>>> import numpy as np
>>> from numpy import linalg as LA
>>> np.set_printoptions(precision=1, suppress=True, linewidth=100, sign=" ")
>>> mat = np.load("x.npy")
>>> mat
array([[-0.3,  0.5,  0.3],
       [ 0.4, -0.3, -0.3],
       [-0.1,  0.4, -0.9],
       [ 0.8,  0.3,  0.2],
       [-0.1, -0.7, -0.1]])
>>> r0, g = mat[2], mat[4]
>>> round(float(r0 @ g), 1)
-0.2
>>> pr = (r0 @ g) / (r0 @ r0) * r0
>>> g - pr
array([-0.1, -0.6, -0.3])
>>> np.round(np.outer(r0, g), 1) + 0
array([[ 0. ,  0. ,  0. ],
       [ 0. , -0.3,  0. ],
       [ 0.1,  0.6,  0.1]])
>>> pr.round(1) + 0
array([ 0. , -0.1,  0.2])
>>> LA.matrix_rank(np.outer(r0, g))
np.int64(1)
>>> A2 = mat / LA.norm(mat, axis=1)
Traceback (most recent call last):
  File "<python-input-12>", line 1, in <module>
    A2 = mat / LA.norm(mat, axis=1)
         ~~~~^~~~~~~~~~~~~~~~~~~~~~
ValueError: operands could not be broadcast together with shapes (5,3) (5,) 
>>> A2 = mat / LA.norm(mat, axis=1, keepdims=True)
>>> cov = A2 @ A2.T
>>> cov[0]
array([ 1. , -1. , -0.1, -0.1, -0.7])
>>> LA.norm(A2, axis=1)
array([ 1.,  1.,  1.,  1.,  1.])
>>> (np.abs(cov) > 0.9).astype(int)
array([[ 1,  1,  0,  0,  0],
       [ 1,  1,  0,  0,  0],
       [ 0,  0,  1,  0,  0],
       [ 0,  0,  0,  1,  0],
       [ 0,  0,  0,  0,  1]])
>>> cov
array([[ 1. , -1. , -0.1, -0.1, -0.7],
       [-1. ,  1. ,  0.2,  0.4,  0.5],
       [-0.1,  0.2,  1. , -0.1, -0.3],
       [-0.1,  0.4, -0.1,  1. , -0.5],
       [-0.7,  0.5, -0.3, -0.5,  1. ]])
>>> (cov - 2 * np.eye(5)).round(6).argmax(axis=1)
array([ 2,  4,  1,  1,  1])
>>> feats = np.array([[1.3, -3.0, -2.0], [1.0, -1.7, 3.0], [1.0, -3.0, -1.7]])
>>> feats
array([[ 1.3, -3. , -2. ],
       [ 1. , -1.7,  3. ],
       [ 1. , -3. , -1.7]])
>>> A2 = feats / LA.norm(feats, axis=1, keepdims=True)
>>> cov = A2 @ A2.T
>>> np.argwhere(np.triu(np.abs(cov) > 0.95, 1))
array([[ 0,  2]])
